$ ipython --no-banner

In [1]: import numpy as np

In [2]: from numpy import linalg as LA

In [3]: np.set_printoptions(precision=2, suppress=True, linewidth=200, sign=" ")

In [4]: rd = lambda a: np.round(a, 2) + 0

In [5]: X = np.load("a.npy")

In [6]: X
Out[6]: 
array([[ 2,  2,  2,  2],
       [ 2,  4,  4,  4],
       [ 2,  4,  6,  6],
       [ 2,  4,  6,  8]])

In [7]: Y = np.array([[-1, 0], [1, -3], [-2, -1], [-1, 0]])

In [8]: LA.matrix_rank(X @ Y)
Out[8]: np.int64(2)

In [9]: np.einsum("ij,ij->i", X, X)
Out[9]: array([  16,   52,   92,  120])

In [10]: LA.matrix_rank(np.vstack([X, Y.T]))
Out[10]: np.int64(4)

In [11]: rd(LA.det(2 * X)), rd(LA.det(X))
Out[11]: (np.float64(256.0), np.float64(16.0))

In [12]: rd(LA.eigvals(X))
Out[12]: array([ 16.58,   2.  ,   0.85,   0.57])

In [13]: rd(LA.det(X[::-1]))
Out[13]: np.float64(16.0)

In [14]: rd(np.poly(X))
Out[14]: array([  1., -20.,  60., -56.,  16.])

In [15]: L = LA.cholesky(X)

In [16]: print(rd(L))
[[ 1.41  0.    0.    0.  ]
 [ 1.41  1.41  0.    0.  ]
 [ 1.41  1.41  1.41  0.  ]
 [ 1.41  1.41  1.41  1.41]]

In [17]: LA.eigvalsh(X).min() > 0
Out[17]: np.True_

In [18]: rd(np.diag(L) ** 2)
Out[18]: array([ 2.,  2.,  2.,  2.])

In [19]: rd(L @ L.T)
Out[19]: 
array([[ 2.,  2.,  2.,  2.],
       [ 2.,  4.,  4.,  4.],
       [ 2.,  4.,  6.,  6.],
       [ 2.,  4.,  6.,  8.]])

In [20]: ev, vecs = LA.eigh(X)

In [21]: x0 = np.array([2, 3, 1, 1])

In [22]: rd(vecs * np.maximum(ev, 0) @ vecs.T)
Out[22]: 
array([[ 2.,  2.,  2.,  2.],
       [ 2.,  4.,  4.,  4.],
       [ 2.,  4.,  6.,  6.],
       [ 2.,  4.,  6.,  8.]])

In [23]: rd(vecs * np.abs(ev) @ vecs.T)
Out[23]: 
array([[ 2.,  2.,  2.,  2.],
       [ 2.,  4.,  4.,  4.],
       [ 2.,  4.,  6.,  6.],
       [ 2.,  4.,  6.,  8.]])

In [24]: ev, vecs = LA.eig(X)

In [25]: rd(ev)
Out[25]: array([ 16.58,   2.  ,   0.85,   0.57])

In [26]: rd(np.sort(LA.eigvals(LA.inv(X))))
Out[26]: array([ 0.06,  0.5 ,  1.17,  1.77])

In [27]: print(rd(np.sort(LA.eigvals(X @ X))))
[   0.32    0.73    4.    274.95]

In [28]: m1 = np.load("w.npy")

In [29]: m1
Out[29]: 
array([[ 0,  0,  0],
       [ 0,  4,  0],
       [ 0,  0,  0]])

In [30]: rank = LA.matrix_rank(m1)

In [31]: print(rank)
1

In [32]: ns = LA.svd(m1)[2][rank:].T

In [33]: print(ns.shape)
(3, 2)

In [34]: ns @ ns.T
Out[34]: 
array([[ 1.,  0.,  0.],
       [ 0.,  0.,  0.],
       [ 0.,  0.,  1.]])

In [35]: [int(LA.matrix_rank(m1[:, :j + 1])) for j in range(3)]
Out[35]: [0, 1, 1]

In [36]: print([int(LA.matrix_rank(m1[:i])) for i in range(1, len(m1) + 1)])
[0, 1, 1]

In [37]: print(np.allclose(m1 @ ns, 0))
True

In [38]: np.flatnonzero(LA.matrix_power((m1 != 0) + (m1.T != 0) + np.eye(3), 3)[1])
Out[38]: array([ 1])

In [39]: rd(np.sort(LA.eigvals(m1).real))
Out[39]: array([ 0.,  0.,  4.])

In [40]: J = np.loadtxt("arr.csv", delimiter=",")

In [41]: J
Out[41]: 
array([[-1.4, -0.4, -0.4,  0.8,  0.2,  0.3,  2.4],
       [ 1.3, -0.9,  0.6,  0.3,  0.2,  0.7,  7.2],
       [ 1.2,  2.5,  0.7,  0.1, -1.5,  1.4,  3.6],
       [ 2.2, -2. ,  1.3, -1.7, -1.5,  0.9,  1.2],
       [ 0.8,  1.1,  0.3,  0.5, -0.8,  1.3,  1.2],
       [-0.3,  0.9, -0.1, -0.5, -1.8, -1.7, -6. ]])

In [42]: x0 = np.array([1, -3, 2, 2, 1, -1, -3])

In [43]: print(np.sign((J @ x0).round(6)))
[-1. -1. -1.  1. -1.  1.]

In [44]: rd(J @ (2 * x0))
Out[44]: array([-13.4, -32.6, -36.8,   2.8, -13.2,  27.4])

In [45]: G = J.T @ J

In [46]: rd(LA.eigvalsh(G)[::-1])
Out[46]: array([ 118.59,   19.06,   15.21,    2.07,    1.4 ,    0.32,    0.  ])

In [47]: rd(np.diag(G))
Out[47]: array([  10.66,   13.24,    2.8 ,    4.13,    8.46,    7.93,  109.44])

In [48]: np.allclose(G, G.T)
Out[48]: True

In [49]: data = np.cumsum(np.array([[1, -2, -2, 2],
    ...:     [-1, -1, 2, -1],
    ...:     [0, 1, -1, 2],
    ...:     [0, 2, -1, -1],
    ...:     [1, 2, -1, 0],
    ...:     [0, -1, -2, 2],
    ...:     [-2, -1, 1, -1],
    ...:     [0, -1, -1, -2],
    ...:     [-2, -1, -1, 0],
    ...:     [2, -1, -1, -1],
    ...:     [-2, -1, 1, 0],
    ...:     [1, 1, -2, 0],
    ...:     [-1, -1, 0, -2],
    ...:     [-1, -2, 1, -2],
    ...:     [-2, 2, -1, 1],
    ...:     [2, -1, -2, -2],
    ...:     [2, 2, -2, -1],
    ...:     [-1, -2, 0, 0],
    ...:     [0, 2, 0, -2],
    ...:     [0, 1, 0, -2],
    ...:     [-1, 1, 2, 1],
    ...:     [-1, 0, -1, -2],
    ...:     [-1, -2, -1, 2]]), axis=0)

In [50]: data
Out[50]: 
array([[  1,  -2,  -2,   2],
       [  0,  -3,   0,   1],
       [  0,  -2,  -1,   3],
       [  0,   0,  -2,   2],
       [  1,   2,  -3,   2],
       [  1,   1,  -5,   4],
       [ -1,   0,  -4,   3],
       [ -1,  -1,  -5,   1],
       [ -3,  -2,  -6,   1],
       [ -1,  -3,  -7,   0],
       [ -3,  -4,  -6,   0],
       [ -2,  -3,  -8,   0],
       [ -3,  -4,  -8,  -2],
       [ -4,  -6,  -7,  -4],
       [ -6,  -4,  -8,  -3],
       [ -4,  -5, -10,  -5],
       [ -2,  -3, -12,  -6],
       [ -3,  -5, -12,  -6],
       [ -3,  -3, -12,  -8],
       [ -3,  -2, -12, -10],
       [ -4,  -1, -10,  -9],
       [ -5,  -1, -11, -11],
       [ -6,  -3, -12,  -9]])

In [51]: t = np.radians(135)

In [52]: R = np.eye(4)

In [53]: R[2, 2] = R[3, 3] = np.cos(t)

In [54]: R[2, 3], R[3, 2] = -np.sin(t), np.sin(t)

In [55]: rd(R)
Out[55]: 
array([[ 1.  ,  0.  ,  0.  ,  0.  ],
       [ 0.  ,  1.  ,  0.  ,  0.  ],
       [ 0.  ,  0.  , -0.71, -0.71],
       [ 0.  ,  0.  ,  0.71, -0.71]])

In [56]: Y = data @ R.T

In [57]: rd(LA.det(R)), rd(np.trace(R))
Out[57]: (np.float64(1.0), np.float64(0.59))

In [58]: print(rd(np.abs(Y - data).max(axis=0)))
[  0.     0.    27.56  11.  ]

In [59]: G = np.cov(data, rowvar=False)

In [60]: rd(np.corrcoef(data.T))
Out[60]: 
array([[ 1.  ,  0.57,  0.74,  0.77],
       [ 0.57,  1.  ,  0.4 ,  0.36],
       [ 0.74,  0.4 ,  1.  ,  0.87],
       [ 0.77,  0.36,  0.87,  1.  ]])

In [61]: np.argsort(-data.std(axis=0).round(6), kind="stable")
Out[61]: array([ 3,  2,  0,  1])

In [62]: rd(np.polyfit(data[:, 1], data[:, 3], 1))
Out[62]: array([ 0.86, -0.33])

In [63]: G.shape
Out[63]: (4, 4)

In [64]: hat = data @ LA.solve(data.T @ data, data.T)

In [65]: LA.matrix_rank(np.eye(23) - hat)
Out[65]: np.int64(19)

In [66]: print(np.allclose(hat @ hat, hat))
True

In [67]: rd(hat @ data[:, 3])
Out[67]: array([  2.,   1.,   3.,   2.,   2.,   4.,   3.,   1.,   1.,   0.,   0.,   0.,  -2.,  -4.,  -3.,  -5.,  -6.,  -6.,  -8., -10.,  -9., -11.,  -9.])

In [68]: feats = np.maximum(np.array([[1, -2],
    ...:     [1, -3],
    ...:     [1, 0],
    ...:     [-2, -3],
    ...:     [3, 3],
    ...:     [-2, -2],
    ...:     [-3, -3],
    ...:     [-3, -3],
    ...:     [-1, 1],
    ...:     [-3, -1],
    ...:     [3, -2],
    ...:     [-2, 3],
    ...:     [1, 0],
    ...:     [1, -3],
    ...:     [-2, -2],
    ...:     [1, 3],
    ...:     [-2, 3],
    ...:     [1, -2],
    ...:     [-1, 2],
    ...:     [3, 1],
    ...:     [-2, 3],
    ...:     [1, 0],
    ...:     [3, -2],
    ...:     [2, 1],
    ...:     [0, -2],
    ...:     [1, -2]]) @ np.array([[0, 1, 3, 2, 3, 2, 3], [3, 3, 2, 2, 1, 3, 0]]) + np.array([-1, -2, 1, 2, 1, 2, -1]), 0)

In [69]: feats
Out[69]: 
array([[  0,   0,   0,   0,   2,   0,   2],
       [  0,   0,   0,   0,   1,   0,   2],
       [  0,   0,   4,   4,   4,   4,   2],
       [  0,   0,   0,   0,   0,   0,   0],
       [  8,  10,  16,  14,  13,  17,   8],
       [  0,   0,   0,   0,   0,   0,   0],
       [  0,   0,   0,   0,   0,   0,   0],
       [  0,   0,   0,   0,   0,   0,   0],
       [  2,   0,   0,   2,   0,   3,   0],
       [  0,   0,   0,   0,   0,   0,   0],
       [  0,   0,   6,   4,   8,   2,   8],
       [  8,   5,   1,   4,   0,   7,   0],
       [  0,   0,   4,   4,   4,   4,   2],
       [  0,   0,   0,   0,   1,   0,   2],
       [  0,   0,   0,   0,   0,   0,   0],
       [  8,   8,  10,  10,   7,  13,   2],
       [  8,   5,   1,   4,   0,   7,   0],
       [  0,   0,   0,   0,   2,   0,   2],
       [  5,   3,   2,   4,   0,   6,   0],
       [  2,   4,  12,  10,  11,  11,   8],
       [  8,   5,   1,   4,   0,   7,   0],
       [  0,   0,   4,   4,   4,   4,   2],
       [  0,   0,   6,   4,   8,   2,   8],
       [  2,   3,   9,   8,   8,   9,   5],
       [  0,   0,   0,   0,   0,   0,   0],
       [  0,   0,   0,   0,   2,   0,   2]])

In [70]: LA.matrix_rank(m1)
Out[70]: np.int64(1)

In [71]: print(rd(LA.norm(m1)))
4.0

In [72]: m1 - m1[0]
Out[72]: 
array([[ 0,  0,  0],
       [ 0,  4,  0],
       [ 0,  0,  0]])

In [73]: LA.matrix_rank(feats, rtol=0.1)
Out[73]: np.int64(3)

In [74]: print(LA.cond(feats) > 100)
True

In [75]: rd(LA.norm(feats, 2) / LA.norm(feats))
Out[75]: np.float64(0.93)

In [76]: D = LA.norm(feats[:, None] - feats[None], axis=-1)

In [77]: D[20].round(6).argsort(kind="stable")[:4]
Out[77]: array([ 11,  16,  20,  18])

In [78]: rd(D[:5, :5])
Out[78]: 
array([[  0.  ,   1.  ,   7.21,   2.83,  32.59],
       [  1.  ,   0.  ,   7.55,   2.24,  32.94],
       [  7.21,   7.55,   0.  ,   8.25,  26.34],
       [  2.83,   2.24,   8.25,   0.  ,  33.73],
       [ 32.59,  32.94,  26.34,  33.73,   0.  ]])

In [79]: Xc = feats - feats.mean(axis=0)

In [80]: vecs = LA.svd(Xc)[2][:6]

In [81]: Y = Xc - Xc @ vecs.T @ vecs

In [82]: print(LA.norm(Y, axis=1).round(6).argmax())
8

In [83]: rd((Xc @ vecs.T).std(axis=0))
Out[83]: array([ 8.6 ,  4.19,  1.29,  0.66,  0.31,  0.29])

In [84]: x0 = np.array([2, 0, 2, 2, 2, 1, 1])

In [85]: h1 = np.maximum(feats @ x0, 0)

In [86]: np.maximum(feats @ x0, 0) - np.maximum(-feats @ x0, 0)
Out[86]: array([   6,    4,   30,    0,  127,    0,    0,    0,   11,    0,   46,   33,   30,    4,    0,   85,   33,    6,   28,   89,   33,   30,   46,   68,    0,    6])

In [87]: print(feats.T @ h1)
[ 2964  3089  5629  5320  4909  6293  3206]

In [88]: np.maximum(feats @ (3 * x0), 0)
Out[88]: array([  18,   12,   90,    0,  381,    0,    0,    0,   33,    0,  138,   99,   90,   12,    0,  255,   99,   18,   84,  267,   99,   90,  138,  204,    0,   18])

In [89]: E = np.load("mat.npy")

In [90]: print(E)
[[-0.2  -0.6   0.1  -1.   -0.2 ]
 [ 0.   -0.2  -2.    0.6   0.5 ]
 [-0.36 -0.16 -2.92  0.74  0.5 ]
 [-0.1  -0.4   0.8   0.6   0.3 ]]

In [91]: Y = E / np.sqrt((E ** 2).mean(axis=1, keepdims=True))

In [92]: LA.matrix_rank(E - E.mean(axis=1, keepdims=True))
Out[92]: np.int64(4)

In [93]: rd(LA.norm(Y, axis=1))
Out[93]: array([ 2.24,  2.24,  2.24,  2.24])

In [94]: r0 = np.array([-2, -4])

In [95]: np.polyval(r0, E[1])
Out[95]: array([-4. , -3.6,  0. , -5.2, -5. ])

In [96]: rd(np.array([np.convolve(row, r0, "same") for row in E]))
Out[96]: 
array([[ 0.4 ,  2.  ,  2.2 ,  1.6 ,  4.4 ],
       [ 0.  ,  0.4 ,  4.8 ,  6.8 , -3.4 ],
       [ 0.72,  1.76,  6.48, 10.2 , -3.96],
       [ 0.2 ,  1.2 ,  0.  , -4.4 , -3.  ]])

In [97]: r0, g = E[1], E[3]

In [98]: r0 @ r0
Out[98]: np.float64(4.65)

In [99]: rd(r0 @ g)
Out[99]: np.float64(-1.01)

In [100]: pr = (r0 @ g) / (r0 @ r0) * r0

In [101]: rd(np.outer(r0, g))
Out[101]: 
array([[ 0.  ,  0.  ,  0.  ,  0.  ,  0.  ],
       [ 0.02,  0.08, -0.16, -0.12, -0.06],
       [ 0.2 ,  0.8 , -1.6 , -1.2 , -0.6 ],
       [-0.06, -0.24,  0.48,  0.36,  0.18],
       [-0.05, -0.2 ,  0.4 ,  0.3 ,  0.15]])

In [102]: rd(LA.norm(r0 + g) ** 2 + LA.norm(r0 - g) ** 2)
Out[102]: np.float64(11.82)

In [103]: rd(g - pr)
Out[103]: array([-0.1 , -0.44,  0.37,  0.73,  0.41])

In [104]: Y = np.c_[data[:, :2] @ np.array([[1, 2], [1, 3]]), np.array([0, -3, 1, 1, 2, -2, -1, -1, 3, 1, 2, 1, -2, 1, -2, -2, -1, 1, 3, 3, 0, 0, 3])]

In [105]: Y
Out[105]: 
array([[ -1,  -4,   0],
       [ -3,  -9,  -3],
       [ -2,  -6,   1],
       [  0,   0,   1],
       [  3,   8,   2],
       [  2,   5,  -2],
       [ -1,  -2,  -1],
       [ -2,  -5,  -1],
       [ -5, -12,   3],
       [ -4, -11,   1],
       [ -7, -18,   2],
       [ -5, -13,   1],
       [ -7, -18,  -2],
       [-10, -26,   1],
       [-10, -24,  -2],
       [ -9, -23,  -2],
       [ -5, -13,  -1],
       [ -8, -21,   1],
       [ -6, -15,   3],
       [ -5, -12,   3],
       [ -5, -11,   0],
       [ -6, -13,   0],
       [ -9, -21,   3]])

In [106]: LA.matrix_rank(np.c_[data, Y])
Out[106]: np.int64(5)

In [107]: print(LA.matrix_rank(Y))
3

In [108]: x0 = np.array([2, 2, 0])

In [109]: target = Y @ x0

In [110]: rd(LA.pinv(Y) @ Y)
Out[110]: 
array([[ 1.,  0.,  0.],
       [ 0.,  1.,  0.],
       [ 0.,  0.,  1.]])

In [111]: rd(LA.solve(Y.T @ Y, Y.T @ target))
Out[111]: array([ 2.,  2.,  0.])

In [112]: rd(LA.lstsq(Y, target)[0])
Out[112]: array([ 2.,  2.,  0.])

In [113]: target
Out[113]: array([-10, -24, -16,   0,  22,  14,  -6, -14, -34, -30, -50, -36, -50, -72, -68, -64, -36, -58, -42, -34, -32, -38, -60])

In [114]: rng = np.random.default_rng(668)

In [115]: target = target + 0.02 * rng.normal(size=23)

In [116]: rd(target)
Out[116]: array([ -9.99, -24.  , -16.01,  -0.01,  21.99,  13.97,  -5.99, -14.  , -34.  , -29.99, -50.  , -36.02, -49.99, -71.98, -68.  , -64.01, -36.04, -58.03, -41.98, -34.01, -31.99, -37.99, -59.99])

In [117]: b, *_ = LA.lstsq(Y, target)

In [118]: rd(LA.norm(target - Y @ b))
Out[118]: np.float64(0.08)

In [119]: rd(b)
Out[119]: array([ 1.99,  2.  ,  0.  ])

In [120]: [round(float(LA.norm(LA.solve(Y.T @ Y + lam * np.eye(3), Y.T @ target))), 2) for lam in (0, 1, 10, 100)]
Out[120]: [2.82, 2.72, 2.6, 2.55]

In [121]: K = np.array([[1, -1, 1, -1, 1, -1, 1, -1],
     ...:     [1, 1, 1, 1, 1, 1, 1, 1],
     ...:     [1, -1, -1, 1, -1, 1, 1, -1],
     ...:     [1, -1, 1, -1, -1, 1, -1, 1]])

In [122]: x0 = np.array([1, -1, 2, -3, 3, -2, -3, -2])

In [123]: (K @ x0).argmax()
Out[123]: np.int64(0)

In [124]: K @ np.eye(8)[3]
Out[124]: array([-1.,  1.,  1., -1.])

In [125]: K @ x0
Out[125]: array([11, -5, -9,  3])

In [126]: K @ (2 * x0)
Out[126]: array([ 22, -10, -18,   6])

In [127]: K * x0
Out[127]: 
array([[ 1,  1,  2,  3,  3,  2, -3,  2],
       [ 1, -1,  2, -3,  3, -2, -3, -2],
       [ 1,  1, -2, -3, -3, -2, -3,  2],
       [ 1,  1,  2,  3, -3, -2,  3, -2]])
